% ipython --no-banner

In [1]: import numpy as np

In [2]: np.set_printoptions(precision=2, suppress=True, linewidth=160, legacy="1.25")

In [3]: A = np.load("data.npy")

In [4]: A
Out[4]: 
array([[0., 2., 0., 0.],
       [2., 1., 2., 0.],
       [0., 2., 3., 2.],
       [0., 0., 2., 0.]])

In [5]: vec = np.array([1, 7, 1, 2])

In [6]: h = np.maximum(A @ vec, 0)

In [7]: np.flatnonzero(h > 1e-9)
Out[7]: array([0, 1, 2, 3])

In [8]: A.T @ h
Out[8]: array([22., 81., 89., 42.])

In [9]: A * (h > 1e-9)[:, None]
Out[9]: 
array([[0., 2., 0., 0.],
       [2., 1., 2., 0.],
       [0., 2., 3., 2.],
       [0., 0., 2., 0.]])

In [10]: np.maximum(A @ (3 * vec), 0)
Out[10]: array([42., 33., 63.,  6.])

In [11]: gram = A.T @ A

In [12]: np.diag(gram)
Out[12]: array([ 4.,  9., 17.,  4.])

In [13]: (A @ A.T).shape
Out[13]: (4, 4)

In [14]: gram
Out[14]: 
array([[ 4.,  2.,  4.,  0.],
       [ 2.,  9.,  8.,  4.],
       [ 4.,  8., 17.,  6.],
       [ 0.,  4.,  6.,  4.]])

In [15]: np.trace(gram), (A ** 2).sum()
Out[15]: (34.0, 34.0)

In [16]: np.linalg.svd(A, compute_uv=False) ** 2
Out[16]: array([25.31,  4.5 ,  3.55,  0.63])

In [17]: K = np.load("case4.npy")

In [18]: K
Out[18]: 
array([[ 11.62,  -6.74, -21.48],
       [  9.4 ,  -4.61, -16.44],
       [  3.89,  -0.33,  -4.86],
       [  2.7 ,   0.19,  -2.77],
       [  1.6 ,   0.38,  -1.18],
       [  0.18,   0.06,  -0.07],
       [ -0.56,  -0.13,   0.18],
       [ -1.08,  -0.11,   0.41],
       [ -1.5 ,   0.01,   0.68],
       [-11.83,  11.65,  17.24],
       [-17.81,  19.99,  29.25]])

In [19]: Xc = K - K.mean(axis=0)

In [20]: left, s, VT = np.linalg.svd(Xc, full_matrices=False)

In [21]: np.searchsorted(np.cumsum(s ** 2) / (s ** 2).sum(), 0.9) + 1
Out[21]: 1

In [22]: np.round(np.abs(VT[-1]), 2) + 0
Out[22]: array([0.86, 0.  , 0.52])

In [23]: d = np.linalg.norm(K[:, None] - K[None], axis=-1)

In [24]: d[:5, :5]
Out[24]: 
array([[ 0.  ,  5.9 , 19.42, 21.86, 23.73],
       [ 5.9 ,  0.  , 13.52, 15.96, 17.85],
       [19.42, 13.52,  0.  ,  2.46,  4.39],
       [21.86, 15.96,  2.46,  0.  ,  1.94],
       [23.73, 17.85,  4.39,  1.94,  0.  ]])

In [25]: (d + 1e9 * np.eye(11)).round(6).argmin(axis=1)
Out[25]: array([ 1,  0,  3,  4,  5,  6,  7,  8,  7, 10,  9])

In [26]: d.shape
Out[26]: (11, 11)

In [27]: d.mean(axis=1).argmax()
Out[27]: 10

In [28]: np.flatnonzero(d[7] < d.mean() / 2)
Out[28]: array([2, 3, 4, 5, 6, 7, 8])

In [29]: gram = np.cov(K, rowvar=False)

In [30]: gram
Out[30]: 
array([[  70.82,  -60.92, -115.86],
       [ -60.92,   56.46,  100.49],
       [-115.86,  100.49,  191.77]])

In [31]: np.corrcoef(K.T)
Out[31]: 
array([[ 1.  , -0.96, -0.99],
       [-0.96,  1.  ,  0.97],
       [-0.99,  0.97,  1.  ]])

In [32]: gram.shape
Out[32]: (3, 3)

In [33]: P = K @ np.linalg.solve(K.T @ K, K.T)

In [34]: np.allclose(P @ P, P)
Out[34]: True

In [35]: np.round(np.linalg.eigvalsh(P), 2) + 0
Out[35]: array([0., 0., 0., 0., 0., 0., 0., 0., 1., 1., 1.])

In [36]: np.round(np.trace(P), 2)
Out[36]: 3.0

In [37]: np.round(np.diag(P), 2) + 0
Out[37]: array([0.62, 0.36, 0.24, 0.21, 0.13, 0.  , 0.03, 0.09, 0.15, 0.41, 0.75])

In [38]: E = np.loadtxt("run17.csv", delimiter=",")

In [39]: E
Out[39]: 
array([[3., 2.],
       [1., 0.],
       [4., 3.]])

In [40]: P = E @ np.linalg.solve(E.T @ E, E.T)

In [41]: P
Out[41]: 
array([[ 0.36,  0.21,  0.43],
       [ 0.21,  0.93, -0.14],
       [ 0.43, -0.14,  0.71]])

In [42]: round(float(np.trace(P)), 2)
Out[42]: 2.0

In [43]: left, s, VT = np.linalg.svd(E)

In [44]: np.argmax(s[:-1] / (s[1:] + 1e-6)) + 1
Out[44]: 1

In [45]: s
Out[45]: array([6.22, 0.6 ])

In [46]: Y = left[:, :1] @ np.diag(s[:1]) @ VT[:1]

In [47]: Y
Out[47]: 
array([[2.95, 2.07],
       [0.67, 0.47],
       [4.09, 2.87]])

In [48]: np.linalg.matrix_rank(E, rtol=0.05)
Out[48]: 2

In [49]: r = np.linalg.matrix_rank(Y)

In [50]: r
Out[50]: 1

In [51]: ns = np.linalg.svd(Y)[2][r:].T

In [52]: [int(np.linalg.matrix_rank(Y[:i])) for i in range(1, len(Y) + 1)]
Out[52]: [1, 1, 1]

In [53]: np.linalg.matrix_rank(Y.T @ Y), np.linalg.matrix_rank(Y @ Y.T)
Out[53]: (1, 1)

In [54]: ns @ ns.T
Out[54]: 
array([[ 0.33, -0.47],
       [-0.47,  0.67]])

In [55]: round(np.log10(np.linalg.cond(E)))
Out[55]: 1

In [56]: np.abs(np.linalg.svd(E)[2][-1])
Out[56]: array([0.57, 0.82])

In [57]: np.linalg.matrix_rank(E, rtol=0.1)
Out[57]: 1

In [58]: Y = np.c_[E[:, :1] @ np.array([[1]]), np.array([-1, -2, 3])]

In [59]: Y
Out[59]: 
array([[ 3., -1.],
       [ 1., -2.],
       [ 4.,  3.]])

In [60]: np.round(np.linalg.lstsq(E, Y[:, 0])[0], 2) + 0
Out[60]: array([1., 0.])

In [61]: np.linalg.norm(np.linalg.qr(E)[0].T @ Y, axis=0) ** 2 / ((Y ** 2).sum(axis=0) + 1e-12)
Out[61]: array([1.  , 0.75])

In [62]: feats = np.loadtxt("a.csv", delimiter=",")

In [63]: feats
Out[63]: 
array([[-1.,  0., -2.],
       [ 0.,  1.,  3.],
       [ 0.,  2.,  2.]])

In [64]: np.linalg.eigvals(feats)
Out[64]: array([-1., -1.,  4.])

In [65]: round(float(np.linalg.det(feats.T)), 2)
Out[65]: 4.0

In [66]: np.kron(np.eye(2, dtype=int), feats)
Out[66]: 
array([[-1.,  0., -2., -0.,  0., -0.],
       [ 0.,  1.,  3.,  0.,  0.,  0.],
       [ 0.,  2.,  2.,  0.,  0.,  0.],
       [-0.,  0., -0., -1.,  0., -2.],
       [ 0.,  0.,  0.,  0.,  1.,  3.],
       [ 0.,  0.,  0.,  0.,  2.,  2.]])

In [67]: M = np.array([[2.0, -1.0, 0.0, 0.0],
    ...:     [2.0, 3.0, 0.0, 0.0],
    ...:     [0.0, 0.0, -2.0, 1.0],
    ...:     [0.0, 0.0, -3.0, 1.0]])

In [68]: blk = np.stack([M, 4 * M, M[::-1]])

In [69]: (blk @ M.T).shape
Out[69]: (3, 4, 4)

In [70]: np.einsum("bij,cij->bc", blk, blk)
Out[70]: 
array([[ 33., 132.,   0.],
       [132., 528.,   0.],
       [  0.,   0.,  33.]])

In [71]: np.linalg.matrix_rank(blk.reshape(3, -1))
Out[71]: 2

In [72]: np.linalg.matrix_rank(blk)
Out[72]: array([4, 4, 4])

In [73]: P = np.triu(np.array([[3, 2, 2, -1], [-1, -1, -2, -1], [0, 1, 0, -2], [3, 2, -3, 2]]), 1) + np.eye(4)

In [74]: Y = P @ M @ np.linalg.inv(P)

In [75]: Y
Out[75]: 
array([[  6.,  -7., -27., -54.],
       [  2.,  -1.,   1.,   0.],
       [  0.,   0.,   4.,   7.],
       [  0.,   0.,  -3.,  -5.]])

In [76]: np.linalg.matrix_rank(Y)
Out[76]: 4

In [77]: rng = np.random.default_rng(993)

In [78]: z = rng.permutation(4)

In [79]: Y = M[:, z] * rng.choice([-1, 1], 4)

In [80]: Y
Out[80]: 
array([[ 0.,  1.,  0.,  2.],
       [ 0., -3.,  0.,  2.],
       [-2., -0.,  1.,  0.],
       [-3., -0.,  1.,  0.]])

In [81]: left, _, VT = np.linalg.svd(M.T @ Y)

In [82]: np.round(np.linalg.lstsq(M, Y)[0], 2) + 0
Out[82]: 
array([[ 0.,  0.,  0.,  1.],
       [ 0., -1.,  0.,  0.],
       [ 1.,  0.,  0.,  0.],
       [ 0.,  0.,  1.,  0.]])

In [83]: z
Out[83]: array([2, 1, 3, 0])

In [84]: np.round(left @ VT, 2) + 0
Out[84]: 
array([[ 0.,  0.,  0.,  1.],
       [ 0., -1.,  0.,  0.],
       [ 1.,  0.,  0.,  0.],
       [ 0.,  0.,  1.,  0.]])

In [85]: np.sort(np.linalg.eigvals(M).real)
Out[85]: array([-0.5, -0.5,  2.5,  2.5])

In [86]: M @ M
Out[86]: 
array([[ 2., -5.,  0.,  0.],
       [10.,  7.,  0.,  0.],
       [ 0.,  0.,  1., -1.],
       [ 0.,  0.,  3., -2.]])

In [87]: np.round(np.linalg.det(M), 2)
Out[87]: 8.0

In [88]: (M != 0).astype(int)
Out[88]: 
array([[1, 1, 0, 0],
       [1, 1, 0, 0],
       [0, 0, 1, 1],
       [0, 0, 1, 1]])

In [89]: left, s, VT = np.linalg.svd(M, full_matrices=False)

In [90]: np.allclose(left * s @ VT, M)
Out[90]: True

In [91]: np.round(left.T @ left, 2) + 0
Out[91]: 
array([[1., 0., 0., 0.],
       [0., 1., 0., 0.],
       [0., 0., 1., 0.],
       [0., 0., 0., 1.]])

In [92]: s
Out[92]: array([3.86, 3.62, 2.21, 0.26])

In [93]: np.round(VT @ VT.T, 2) + 0
Out[93]: 
array([[1., 0., 0., 0.],
       [0., 1., 0., 0.],
       [0., 0., 1., 0.],
       [0., 0., 0., 1.]])

In [94]: np.cumsum(s ** 2) / np.sum(s ** 2)
Out[94]: array([0.45, 0.85, 1.  , 1.  ])

In [95]: mat = np.load("block9.npy")

In [96]: mat
Out[96]: 
array([[ 2,  3],
       [ 3,  1],
       [-1,  2]])

In [97]: f, v = E[0], E[1]

In [98]: f @ v
Out[98]: 3.0

In [99]: pr = (f @ v) / (f @ f) * f

In [100]: np.outer(f, v)
Out[100]: 
array([[3., 0.],
       [2., 0.]])

In [101]: np.linalg.matrix_rank(np.outer(f, v))
Out[101]: 1

In [102]: v - pr
Out[102]: array([ 0.31, -0.46])

In [103]: round(np.linalg.norm(f + v) ** 2 + np.linalg.norm(f - v) ** 2, 2)
Out[103]: 28.0

In [104]: pr
Out[104]: array([0.69, 0.46])

In [105]: vec = np.array([2, 2])

In [106]: h = np.maximum(mat @ vec, 0)

In [107]: np.tanh(mat @ vec)
Out[107]: array([1.  , 1.  , 0.96])

In [108]: h
Out[108]: array([10,  8,  2])

In [109]: np.flatnonzero(h > 1e-9)
Out[109]: array([0, 1, 2])

In [110]: np.maximum(mat @ vec, 0) - np.maximum(-mat @ vec, 0)
Out[110]: array([10,  8,  2])

In [111]: O = mat.astype(float).copy()

In [112]: for j in range(2):
     ...:     O[:, j] -= O[:, :j] @ (O[:, :j].T @ O[:, j])
     ...:     O[:, j] /= np.linalg.norm(O[:, j])
     ...: 

In [113]: np.round(O.T @ O, 2) + 0
Out[113]: 
array([[1., 0.],
       [0., 1.]])

In [114]: O
Out[114]: 
array([[ 0.53,  0.62],
       [ 0.8 , -0.15],
       [-0.27,  0.77]])

In [115]: X = np.load("dump.npy")

In [116]: X
Out[116]: 
array([[ 0.33, -0.02, -0.13],
       [ 0.3 ,  0.  , -0.1 ],
       [-0.5 ,  1.9 , -0.4 ]])

In [117]: O = X.astype(float).copy()

In [118]: for j in range(3):
     ...:     O[:, j] -= O[:, :j] @ (O[:, :j].T @ O[:, j])
     ...:     O[:, j] /= np.linalg.norm(O[:, j])
     ...: 

In [119]: np.round(O.T @ X, 2) + 0
Out[119]: 
array([[ 0.67, -1.43,  0.19],
       [ 0.  ,  1.25, -0.39],
       [ 0.  ,  0.  ,  0.02]])

In [120]: O
Out[120]: 
array([[ 0.49,  0.54, -0.68],
       [ 0.45,  0.51,  0.73],
       [-0.75,  0.67, -0.01]])

In [121]: F = np.load("m.npy")

In [122]: F
Out[122]: 
array([[ 40,   8,   1,  -2],
       [  7,  45,  -6,   7],
       [ -1,   0, -25,  -1],
       [ -6,  -7,   6,  51]])

In [123]: z = rng.permutation(4)

In [124]: Y = F[:, z] * rng.choice([-1, 1], 4)

In [125]: Y
Out[125]: 
array([[  1,  -8, -40,   2],
       [ -6, -45,  -7,  -7],
       [-25,   0,   1,   1],
       [  6,   7,   6, -51]])

In [126]: left, _, VT = np.linalg.svd(F.T @ Y)

In [127]: z
Out[127]: array([2, 1, 0, 3])

In [128]: gram = F.T @ F

In [129]: np.linalg.eigvalsh(gram)[::-1]
Out[129]: array([2961.68, 2417.71, 1227.74,  569.87])

In [130]: (F @ F.T).shape
Out[130]: (4, 4)
